>>> import numpy as np
>>> np.set_printoptions(precision=3, suppress=True, linewidth=100, sign=" ")
>>> E = np.loadtxt("test2.csv", delimiter=",")
>>> print(E)
[[  3.   3.   0.   2.   1.   3.]
 [  4.   3.   3.   4.   1.   3.]
 [  7.   6.   6.   4.   1.   4.]
 [  9.   7.   9.   6.   1.   4.]
 [ 12.   8.  10.   6.   1.   7.]
 [ 13.  11.  13.   9.   4.   9.]
 [ 16.  12.  15.  11.   4.  10.]
 [ 18.  12.  16.  14.   6.  12.]
 [ 19.  13.  18.  15.   7.  12.]
 [ 19.  14.  18.  16.   7.  13.]
 [ 20.  14.  19.  16.  10.  16.]
 [ 20.  17.  21.  19.  11.  19.]
 [ 22.  20.  22.  21.  14.  19.]
 [ 22.  22.  22.  24.  17.  22.]
 [ 23.  24.  22.  24.  19.  22.]
 [ 25.  26.  23.  27.  20.  22.]
 [ 25.  29.  25.  28.  22.  25.]
 [ 25.  31.  26.  30.  22.  25.]
 [ 26.  33.  29.  32.  24.  26.]
 [ 27.  36.  30.  32.  25.  29.]
 [ 29.  38.  31.  35.  27.  29.]
 [ 32.  38.  34.  38.  30.  30.]
 [ 35.  39.  36.  39.  32.  30.]
 [ 37.  40.  37.  41.  35.  30.]
 [ 40.  43.  38.  41.  37.  33.]
 [ 43.  45.  38.  44.  40.  33.]
 [ 45.  45.  41.  44.  42.  36.]]
>>> Xc = E - E.mean(axis=0)
>>> V = np.linalg.svd(Xc)[2][:1]
>>> other = Xc - Xc @ V.T @ V
>>> print(other.std(axis=0))
[ 2.113  1.494  1.643  0.882  1.753  1.499]
>>> print((Xc @ V.T).std(axis=0))
[ 29.339]
>>> print(round(float(np.linalg.norm(other) / np.linalg.norm(Xc)), 3))
0.133
>>> x = np.array([3, 5, -5, 4, -5, -4])
>>> target = E @ x
>>> print(np.linalg.solve(E.T @ E, E.T @ target))
[ 3.  5. -5.  4. -5. -4.]
>>> print(np.linalg.lstsq(E, target)[0])
[ 3.  5. -5.  4. -5. -4.]
>>> rng = np.random.default_rng(78009)
>>> target = target + 0.1 * rng.normal(size=27)
>>> print(target)
[ 15.049  11.002  16.196  19.943  16.99    9.198  17.043  11.994   8.843  14.053 -15.02  -14.927
  -6.1   -10.892  -7.967   9.896  -3.027  10.012   1.984  -1.932  10.859  -1.885  -3.962  -4.854
  -7.928   8.174 -22.939]
>>> beta, *_ = np.linalg.lstsq(E, target)
>>> print(np.round(E.T @ (target - E @ beta), 3) + 0)
[ 0.  0.  0.  0.  0.  0.]
>>> print(np.round(np.linalg.norm(target - E @ beta), 3))
0.451
>>> print([round(float(np.linalg.norm(np.linalg.solve(E.T @ E + lam * np.eye(6), E.T @ target))), 2) for lam in (0, 1, 10, 100)])
[10.76, 10.28, 7.53, 2.55]
>>> x = np.array([-3, -2, 0, -3, -2, -2])
>>> a = np.maximum(E @ x, 0)
>>> print(np.maximum(E @ x, 0) - np.maximum(-E @ x, 0))
[ -29.  -38.  -55.  -69.  -86. -114. -133. -156. -166. -173. -188. -211. -235. -260. -271. -292.
 -311. -321. -340. -357. -380. -406. -424. -444. -469. -497. -513.]
>>> print(E.T @ a)
[ 0.  0.  0.  0.  0.  0.]
>>> print(np.tanh(E @ x))
[-1. -1. -1. -1. -1. -1. -1. -1. -1. -1. -1. -1. -1. -1. -1. -1. -1. -1. -1. -1. -1. -1. -1. -1.
 -1. -1. -1.]
>>> F = np.load("a.npy")
>>> print(F)
[[-1.     0.9   -5.966 -1.2  ]
 [ 0.4    0.5    9.586  1.9  ]
 [ 0.7    0.    -6.99  -1.4  ]
 [ 0.4   -0.3   -4.625 -0.9  ]
 [ 0.6   -1.8   -1.409 -0.3  ]
 [ 2.6   -0.5    5.567  1.1  ]
 [-0.6   -0.1   -5.456 -1.1  ]
 [ 0.7    0.    -2.179 -0.4  ]
 [ 0.5    1.7   -0.371 -0.1  ]
 [-0.4    0.8    1.353  0.3  ]
 [ 1.     1.5   -5.915 -1.2  ]]
>>> # column 2 is much longer than the rest
>>> print([round(float(x), 3) for x in np.linalg.svd(F, compute_uv=False)[:3]])
[17.745, 3.365, 3.104]
>>> print(round(np.log10(np.linalg.cond(F))))
2
>>> C2 = np.cov(F, rowvar=False)
>>> print(np.corrcoef(F.T))
[[ 1.    -0.247  0.382  0.379]
 [-0.247  1.    -0.063 -0.065]
 [ 0.382 -0.063  1.     1.   ]
 [ 0.379 -0.065  1.     1.   ]]
>>> print(np.median(F, axis=0))
[ 0.5    0.    -2.179 -0.4  ]
>>> print(F.std(axis=0))
[ 0.905  0.942  5.025  1.002]
>>> print(C2.shape)
(4, 4)
>>> print(np.polyfit(F[:, 2], F[:, 1], 1))
[-0.012  0.228]
>>> print(np.round(np.corrcoef(F[:, 2], F[:, 1])[0, 1], 3))
-0.063
>>> z = rng.permutation(4)
>>> other = F[:, z] * rng.choice([-1, 1], 4)
>>> print(other)
[[-5.966 -1.2   -0.9   -1.   ]
 [ 9.586  1.9   -0.5    0.4  ]
 [-6.99  -1.4   -0.     0.7  ]
 [-4.625 -0.9    0.3    0.4  ]
 [-1.409 -0.3    1.8    0.6  ]
 [ 5.567  1.1    0.5    2.6  ]
 [-5.456 -1.1    0.1   -0.6  ]
 [-2.179 -0.4   -0.     0.7  ]
 [-0.371 -0.1   -1.7    0.5  ]
 [ 1.353  0.3   -0.8   -0.4  ]
 [-5.915 -1.2   -1.5    1.   ]]
>>> U, _, VT = np.linalg.svd(F.T @ other)
>>> print(np.round(np.linalg.lstsq(F, other)[0], 3) + 0)
[[ 0.  0.  0.  1.]
 [ 0.  0. -1.  0.]
 [ 1.  0.  0.  0.]
 [ 0.  1.  0.  0.]]
>>> print(z)
[ 2  3  1  0]
>>> d = np.linalg.norm(F[:, None] - F[None], axis=-1)
>>> print(np.linalg.norm(F - F.mean(axis=0), axis=1))
[  4.832  11.297   5.619   3.237   2.053   7.548   4.192   0.78    1.848   3.078   4.718]
>>> print(np.flatnonzero(d[5] < d.mean() / 2))
[ 5]
>>> print(d[5].round(6).argsort(kind="stable")[:4])
[ 5  1  9  8]
>>> print(np.linalg.matrix_rank(d ** 2))
6
>>> print(d.shape)
(11, 11)
>>> print(d[:5, :5])
[[  0.     15.925   2.188   2.3     5.606]
 [ 15.925   0.     16.911  14.506  11.448]
 [  2.188  16.911   0.      2.454   5.967]
 [  2.3    14.506   2.454   0.      3.605]
 [  5.606  11.448   5.967   3.605   0.   ]]
>>> print(d[5])
[ 12.378   4.757  12.953  10.619   7.504   0.     11.694   8.131   6.779   5.393  11.987]
>>> print(d.mean(axis=1).argmax())
1
>>> J = np.load("layer5.npy")
>>> print(J)
[[ 2.  1.  0.]
 [ 0.  2.  1.]
 [ 0.  0.  2.]]
>>> x = np.array([0, 3, -1])
>>> target = J @ x
>>> beta, lr = np.zeros(3), 1 / np.linalg.norm(J, 2) ** 2
>>> for i in range(8):
...     beta -= lr * J.T @ (J @ beta - target)
...     if i % 2 == 0: print(i, round(np.linalg.norm(J @ beta - target), 3))
... 
0 2.707
2 1.432
4 0.813
6 0.465
>>> print(beta)
[ 0.159  2.829 -0.891]
>>> u = np.array([0, 1, 7])
>>> other = J + np.outer(u, np.eye(3)[1])
>>> print(round(np.linalg.det(other) / np.linalg.det(J), 3), np.round(1 + np.linalg.solve(J, u)[1], 3))
-0.25 -0.25
>>> print(other)
[[ 2.  1.  0.]
 [ 0.  3.  1.]
 [ 0.  7.  2.]]
>>> print(np.linalg.matrix_rank(other - J))
1
>>> print(np.linalg.matrix_rank(np.linalg.inv(other) - np.linalg.inv(J), tol=1e-8))
1
>>> q = other.astype(float).copy()
>>> for j in range(3):
...     q[:, j] -= q[:, :j] @ (q[:, :j].T @ q[:, j])
...     q[:, j] /= np.linalg.norm(q[:, j])
... 
>>> print(np.round(q.T @ other, 3) + 0)
[[ 2.     1.     0.   ]
 [ 0.     7.616  2.232]
 [ 0.     0.     0.131]]
>>> print(q)
[[ 1.     0.     0.   ]
 [ 0.     0.394  0.919]
 [ 0.     0.919 -0.394]]
>>> print(J @ J)
[[ 4.  4.  1.]
 [ 0.  4.  4.]
 [ 0.  0.  4.]]
>>> print(np.prod(np.diag(J)), round(np.linalg.det(J), 3))
8.0 8.0
>>> def softmax(z):
...     e = np.exp(z - z.max(axis=-1, keepdims=True))
...     return e / e.sum(axis=-1, keepdims=True)
... 
>>> print(softmax(J).sum(axis=1))
[ 1.  1.  1.]
>>> scores = J @ J.T / np.sqrt(3)
>>> print(softmax(scores + np.triu(np.full(scores.shape, -np.inf), 1)))
[[ 1.     0.     0.   ]
 [ 0.15   0.85   0.   ]
 [ 0.07   0.223  0.707]]
>>> print(softmax(scores)[2] @ J)
[ 0.14   0.516  1.637]
>>> K = np.array([[-1.0, 2.0, 1.0, -1.0],
...     [-1.0, 2.0, 1.0, -1.0],
...     [-1.0, 2.0, 1.0, -1.0],
...     [-1.0, 2.0, 1.0, -1.0]])
>>> print(K)
[[-1.  2.  1. -1.]
 [-1.  2.  1. -1.]
 [-1.  2.  1. -1.]
 [-1.  2.  1. -1.]]
>>> U, sigma, VT = np.linalg.svd(K)
>>> print(np.argmax(sigma[:-1] / (sigma[1:] + 1e-6)) + 1)
1
>>> other = U[:, :1] @ np.diag(sigma[:1]) @ VT[:1]
>>> print(round(np.abs(K - other).max(), 3))
0.0
>>> print(np.round(np.linalg.norm(K - other) / np.linalg.norm(K), 3))
0.0
>>> print(np.linalg.matrix_rank(K, rtol=0.05))
1
>>> print(np.argsort(-np.linalg.norm(K, axis=0).round(6), kind="stable")[:3])
[ 1  0  2]
>>> print([round(float(x), 3) for x in np.linalg.svd(K, compute_uv=False)[:3]])
[5.292, 0.0, 0.0]
>>> print(round(float(np.linalg.norm(K, 2) / np.linalg.norm(K)), 3))
1.0
>>> print(np.linalg.matrix_rank(K, rtol=0.1))
1
>>> m1 = np.load("dump.npy")
>>> print(m1)
[[ 3  0  0  0  0  0]
 [ 0  0  0  0  0  0]
 [ 0  0  3  0  0  0]
 [ 0  0  0  1  0  0]
 [ 0  0  0  0  3  0]
 [ 0  0  0  0  0  0]]
>>> # triangular: eigenvalues sit on the diagonal
>>> print(m1 @ m1.T)
[[ 9  0  0  0  0  0]
 [ 0  0  0  0  0  0]
 [ 0  0  9  0  0  0]
 [ 0  0  0  1  0  0]
 [ 0  0  0  0  9  0]
 [ 0  0  0  0  0  0]]
>>> print(np.linalg.pinv(m1))
[[ 0.333  0.     0.     0.     0.     0.   ]
 [ 0.     0.     0.     0.     0.     0.   ]
 [ 0.     0.     0.333  0.     0.     0.   ]
 [ 0.     0.     0.     1.     0.     0.   ]
 [ 0.     0.     0.     0.     0.333  0.   ]
 [ 0.     0.     0.     0.     0.     0.   ]]
>>> print(np.linalg.norm(m1, axis=0))
[ 3.  0.  3.  1.  3.  0.]
>>> print(m1[:, 0] @ m1[:, 1])
0
